$ python -q
>>> import numpy as np
>>> np.set_printoptions(precision=2, suppress=True, linewidth=160)
>>> def tidy(a):
...     return np.round(a, 2) + 0
... 
>>> E = np.load("x.npy")
>>> E
array([[0, 0, 0, 1, 1, 1],
       [0, 0, 0, 1, 1, 1],
       [0, 0, 0, 0, 0, 0],
       [1, 1, 0, 0, 1, 1],
       [1, 1, 0, 1, 0, 0],
       [1, 1, 0, 1, 0, 0]])
>>> U, sig, vt = np.linalg.svd(E)
>>> np.argmax(sig[:-1] / (sig[1:] + 1e-6)) + 1
np.int64(3)
>>> tidy(sig)
array([3.24, 2.  , 1.24, 0.  , 0.  , 0.  ])
>>> M2 = U[:, :3] @ np.diag(sig[:3]) @ vt[:3]
>>> np.linalg.matrix_rank(E, rtol=0.05)
np.int64(3)
>>> tidy(np.abs(E - M2).max())
np.float64(0.0)
>>> rng = np.random.default_rng(5371)
>>> idx = rng.permutation(6)
>>> idx
array([0, 1, 2, 3, 5, 4])
>>> M2 = E[idx][:, idx]
>>> M2
array([[0, 0, 0, 1, 1, 1],
       [0, 0, 0, 1, 1, 1],
       [0, 0, 0, 0, 0, 0],
       [1, 1, 0, 0, 1, 1],
       [1, 1, 0, 1, 0, 0],
       [1, 1, 0, 1, 0, 0]])
>>> tidy(np.linalg.det(M2)), tidy(np.linalg.det(E[idx]))
(np.float64(0.0), np.float64(0.0))
>>> tidy(np.sort(np.abs(np.linalg.eigvals(M2))))
array([0.  , 0.  , 0.  , 1.24, 2.  , 3.24])
>>> np.allclose(M2, E)
True
>>> U, sig, vt = np.linalg.svd(E, full_matrices=False)
>>> tidy(sig / sig[0])
array([1.  , 0.62, 0.38, 0.  , 0.  , 0.  ])
>>> tidy(U.T @ U)
array([[1., 0., 0., 0., 0., 0.],
       [0., 1., 0., 0., 0., 0.],
       [0., 0., 1., 0., 0., 0.],
       [0., 0., 0., 1., 0., 0.],
       [0., 0., 0., 0., 1., 0.],
       [0., 0., 0., 0., 0., 1.]])
>>> tidy(np.abs(vt[0]))
array([0.43, 0.43, 0.  , 0.53, 0.43, 0.43])
>>> tidy(U.T @ E @ vt.T)
array([[3.24, 0.  , 0.  , 0.  , 0.  , 0.  ],
       [0.  , 2.  , 0.  , 0.  , 0.  , 0.  ],
       [0.  , 0.  , 1.24, 0.  , 0.  , 0.  ],
       [0.  , 0.  , 0.  , 0.  , 0.  , 0.  ],
       [0.  , 0.  , 0.  , 0.  , 0.  , 0.  ],
       [0.  , 0.  , 0.  , 0.  , 0.  , 0.  ]])
>>> U.shape, sig.shape, vt.shape
((6, 6), (6,), (6, 6))
>>> np.sqrt((sig ** 2).sum()), tidy(np.linalg.norm(E))
(np.float64(4.0), np.float64(4.0))
>>> np.allclose(E @ E.T, E.T @ E)
True
>>> tidy(np.linalg.det(E))
np.float64(0.0)
>>> np.linalg.determinant(E)
Traceback (most recent call last):
  File "<python-input-28>", line 1, in <module>
    np.linalg.determinant(E)
    ^^^^^^^^^^^^^^^^^^^^^
AttributeError: module 'numpy.linalg' has no attribute 'determinant'
>>> tidy(np.abs(np.linalg.eigvals(E)).max())
np.float64(3.24)
>>> np.allclose(E, E.T)
True
>>> E.ravel(order="F")
array([0, 0, 0, 1, 1, 1, 0, 0, 0, 1, 1, 1, 0, 0, 0, 0, 0, 0, 1, 1, 0, 0, 1, 1, 1, 1, 0, 1, 0, 0, 1, 1, 0, 1, 0, 0])
>>> E.reshape(-1, 2)
array([[0, 0],
       [0, 1],
       [1, 1],
       [0, 0],
       [0, 1],
       [1, 1],
       [0, 0],
       [0, 0],
       [0, 0],
       [1, 1],
       [0, 0],
       [1, 1],
       [1, 1],
       [0, 1],
       [0, 0],
       [1, 1],
       [0, 1],
       [0, 0]])
>>> blk = E.reshape(6, 2, -1)
>>> blk[:, 0]
array([[0, 0, 0],
       [0, 0, 0],
       [0, 0, 0],
       [1, 1, 0],
       [1, 1, 0],
       [1, 1, 0]])
>>> np.einsum("ihd,ihd->ih", blk, blk)
array([[0, 3],
       [0, 3],
       [0, 0],
       [2, 2],
       [2, 1],
       [2, 1]])
>>> blk.sum(axis=1)
array([[1, 1, 1],
       [1, 1, 1],
       [0, 0, 0],
       [1, 2, 1],
       [2, 1, 0],
       [2, 1, 0]])
>>> J = np.loadtxt("case2.csv", delimiter=",")
>>> J
array([[ -2.,  -6.,  -4.,  -2.],
       [ -5., -20.,  -7.,  -6.],
       [  5.,  12.,   1.,   4.],
       [  5.,  24.,  11.,   6.]])
>>> tidy(np.linalg.norm(J, 2))
np.float64(38.59)
>>> tidy(np.linalg.norm(J[1] - J[3]))
np.float64(50.04)
>>> tidy(np.linalg.norm(J, "nuc"))
np.float64(45.12)
>>> np.linalg.norm(J, axis=1).argmax()
np.int64(3)
>>> w, V = np.linalg.eigvalsh(E)
Traceback (most recent call last):
  File "<python-input-43>", line 1, in <module>
    w, V = np.linalg.eigvalsh(E)
    ^^^^
ValueError: too many values to unpack (expected 2)
>>> w, V = np.linalg.eigh(E)
>>> tidy(np.abs(V[:, -1]))
array([0.43, 0.43, 0.  , 0.53, 0.43, 0.43])
>>> tidy(np.linalg.svd(E, compute_uv=False))
array([3.24, 2.  , 1.24, 0.  , 0.  , 0.  ])
>>> tidy(V.T @ E @ V)
array([[-2.  ,  0.  ,  0.  ,  0.  ,  0.  ,  0.  ],
       [ 0.  , -1.24,  0.  ,  0.  ,  0.  ,  0.  ],
       [ 0.  ,  0.  ,  0.  ,  0.  ,  0.  ,  0.  ],
       [ 0.  ,  0.  ,  0.  ,  0.  ,  0.  ,  0.  ],
       [ 0.  ,  0.  ,  0.  ,  0.  ,  0.  ,  0.  ],
       [ 0.  ,  0.  ,  0.  ,  0.  ,  0.  ,  3.24]])
>>> tidy(np.linalg.eigvalsh(E + -3 * np.eye(6)))
array([-5.  , -4.24, -3.  , -3.  , -3.  ,  0.24])
>>> th = np.radians(36)
>>> r_ = np.eye(4)
>>> r_[2, 2] = r_[3, 3] = np.cos(th)
>>> r_[2, 3], r_[3, 2] = -np.sin(th), np.sin(th)
>>> tidy(r_)
array([[ 1.  ,  0.  ,  0.  ,  0.  ],
       [ 0.  ,  1.  ,  0.  ,  0.  ],
       [ 0.  ,  0.  ,  0.81, -0.59],
       [ 0.  ,  0.  ,  0.59,  0.81]])
>>> M2 = J @ r_.T
>>> tidy(M2)
array([[ -2.  ,  -6.  ,  -2.06,  -3.97],
       [ -5.  , -20.  ,  -2.14,  -8.97],
       [  5.  ,  12.  ,  -1.54,   3.82],
       [  5.  ,  24.  ,   5.37,  11.32]])
>>> tidy(np.linalg.svd(J, compute_uv=False)), tidy(np.linalg.svd(M2, compute_uv=False))
(array([38.59,  4.82,  1.22,  0.5 ]), array([38.59,  4.82,  1.22,  0.5 ]))
>>> tidy(np.linalg.det(r_)), tidy(np.trace(r_))
(np.float64(1.0), np.float64(3.62))
>>> M2 = np.array([[1, 2], [1, 0]])
>>> M2[-1] = M2[0]
>>> A = M2 + 0.02 * np.eye(2)
>>> A
array([[1.02, 2.  ],
       [1.  , 2.02]])
>>> U, sig, vt = np.linalg.svd(A)
>>> tidy(sig)
array([3.18, 0.02])
>>> M2 = U[:, :1] @ np.diag(sig[:1]) @ vt[:1]
>>> tidy(np.linalg.norm(A - M2) / np.linalg.norm(A))
np.float64(0.01)
>>> tidy(M2)
array([[1.01, 2.01],
       [1.01, 2.01]])
>>> tidy(np.abs(A - M2).max())
np.float64(0.01)
>>> tidy(np.linalg.norm(A - M2, 2)), tidy(sig[1])
(np.float64(0.02), np.float64(0.02))
>>> np.linalg.matrix_rank(A, rtol=0.05)
np.int64(1)
>>> M2 = A / np.linalg.norm(A, axis=1, keepdims=True)
>>> cov = M2 @ M2.T
>>> (cov - 2 * np.eye(2)).round(6).argmax(axis=1)
array([1, 0])
>>> tidy(cov[0])
array([1., 1.])
>>> W0 = np.load("a.npy")
>>> tidy(W0)
array([[-0.16, -0.27,  0.15,  0.67,  0.  ],
       [-0.73, -0.22, -0.14, -0.49, -0.28],
       [ 0.1 ,  0.21, -0.02,  0.23, -0.94],
       [-0.37,  0.04,  0.85,  0.09,  0.01],
       [ 0.37, -0.87,  0.16, -0.17, -0.19],
       [-0.39, -0.26, -0.45,  0.47,  0.09]])
>>> w1 = np.array([[-3, 2, 1, 0, 1],
...     [-3, 0, -3, -2, 1],
...     [2, 2, 3, -3, -2],
...     [-1, 3, 0, -3, 0],
...     [-3, -3, -3, -3, 0]])
>>> beta = np.array([0, 0, 2, 1, 1])
>>> hid = np.maximum(W0 @ w1 + beta, 0)
>>> (hid > 0).astype(int)
array([[1, 1, 1, 0, 1],
       [1, 0, 1, 1, 1],
       [1, 1, 1, 1, 1],
       [1, 1, 1, 0, 0],
       [1, 1, 1, 1, 1],
       [1, 0, 1, 1, 1]])
>>> np.linalg.matrix_rank(hid)
np.int64(5)
>>> tidy((hid > 0).mean(axis=0))
array([1.  , 0.67, 1.  , 0.67, 0.83])
>>> cent = np.array([[4, -5], [-5, 1], [-2, 2], [1, -3], [2, 4]])
>>> (hid @ cent).round(6).argmax(axis=1)
array([1, 0, 1, 1, 0, 0])
>>> O, r_ = np.linalg.qr(W0)
>>> tidy(np.abs(np.diag(r_)))
array([1., 1., 1., 1., 1.])
>>> tidy(O @ r_)
array([[-0.16, -0.27,  0.15,  0.67,  0.  ],
       [-0.73, -0.22, -0.14, -0.49, -0.28],
       [ 0.1 ,  0.21, -0.02,  0.23, -0.94],
       [-0.37,  0.04,  0.85,  0.09,  0.01],
       [ 0.37, -0.87,  0.16, -0.17, -0.19],
       [-0.39, -0.26, -0.45,  0.47,  0.09]])
>>> tidy(np.trace(O @ O.T))
np.float64(5.0)
>>> tidy(r_)
array([[1., 0., 0., 0., 0.],
       [0., 1., 0., 0., 0.],
       [0., 0., 1., 0., 0.],
       [0., 0., 0., 1., 0.],
       [0., 0., 0., 0., 1.]])
>>> M2 = W0 + rng.integers(-2, 3, (6, 1)) @ rng.integers(-2, 3, (1, 5))
>>> tidy(M2)
array([[-0.16, -0.27,  0.15,  0.67,  0.  ],
       [-4.73, -2.22, -4.14, -0.49,  1.72],
       [-3.9 , -1.79, -4.02,  0.23,  1.06],
       [-2.37, -0.96, -1.15,  0.09,  1.01],
       [-3.63, -2.87, -3.84, -0.17,  1.81],
       [-4.39, -2.26, -4.45,  0.47,  2.09]])
>>> np.abs(M2 - W0).sum(axis=1)
array([ 0., 12., 12.,  6., 12., 12.])
>>> tidy(np.linalg.svd(M2 - W0, compute_uv=False))
array([13.04,  0.  ,  0.  ,  0.  ,  0.  ])
>>> np.linalg.matrix_rank(M2 - W0, tol=1e-8)
np.int64(1)
>>> tidy(M2 - W0)
array([[ 0.,  0.,  0.,  0.,  0.],
       [-4., -2., -4.,  0.,  2.],
       [-4., -2., -4.,  0.,  2.],
       [-2., -1., -2.,  0.,  1.],
       [-4., -2., -4.,  0.,  2.],
       [-4., -2., -4.,  0.,  2.]])
>>> data = np.array([[0, 0, 0, 2, 4, 4],
...     [0, 0, 0, 6, 2, 4],
...     [0, 0, 0, 6, 2, 0],
...     [0, 0, 0, 1, 2, 2],
...     [0, 0, 0, 3, 1, 2],
...     [0, 0, 0, 3, 1, 0]])
>>> rk = np.linalg.matrix_rank(data)
>>> rk
np.int64(3)
>>> null = np.linalg.svd(data)[2][rk:].T
>>> tidy(data @ null)
array([[0., 0., 0.],
       [0., 0., 0.],
       [0., 0., 0.],
       [0., 0., 0.],
       [0., 0., 0.],
       [0., 0., 0.]])
>>> [int(np.linalg.matrix_rank(data[:i])) for i in range(1, len(data) + 1)]
[1, 2, 3, 3, 3, 3]
>>> np.allclose(data @ null, 0)
True
>>> tidy(np.linalg.norm(data[5], 1)), tidy(np.linalg.norm(data[5], np.inf))
(np.float64(4.0), np.float64(3.0))
>>> tidy(np.linalg.norm(data, 2))
np.float64(11.77)
>>> tidy(np.linalg.norm(data, "nuc"))
np.float64(18.51)
>>> tidy(np.linalg.norm(data) ** 2 / np.linalg.norm(data, 2) ** 2)
np.float64(1.19)
>>> data[5] @ data[2]
np.int64(20)
>>> tidy(np.linalg.norm(data, axis=1))
array([6.  , 7.48, 6.32, 3.  , 3.74, 3.16])
>>> x0 = np.array([-3, -2, 1, 3, 3, 3])
>>> np.einsum("ij,j->i", data, x0)
array([30, 36, 24, 15, 18, 12])
>>> data @ np.ones(6)
array([10., 12.,  8.,  5.,  6.,  4.])
>>> data @ x0
array([30, 36, 24, 15, 18, 12])
>>> data @ (2 * x0)
array([60, 72, 48, 30, 36, 24])
>>> data * x0
array([[ 0,  0,  0,  6, 12, 12],
       [ 0,  0,  0, 18,  6, 12],
       [ 0,  0,  0, 18,  6,  0],
       [ 0,  0,  0,  3,  6,  6],
       [ 0,  0,  0,  9,  3,  6],
       [ 0,  0,  0,  9,  3,  0]])
>>> np.sign((data @ x0).round(6))
array([1, 1, 1, 1, 1, 1])
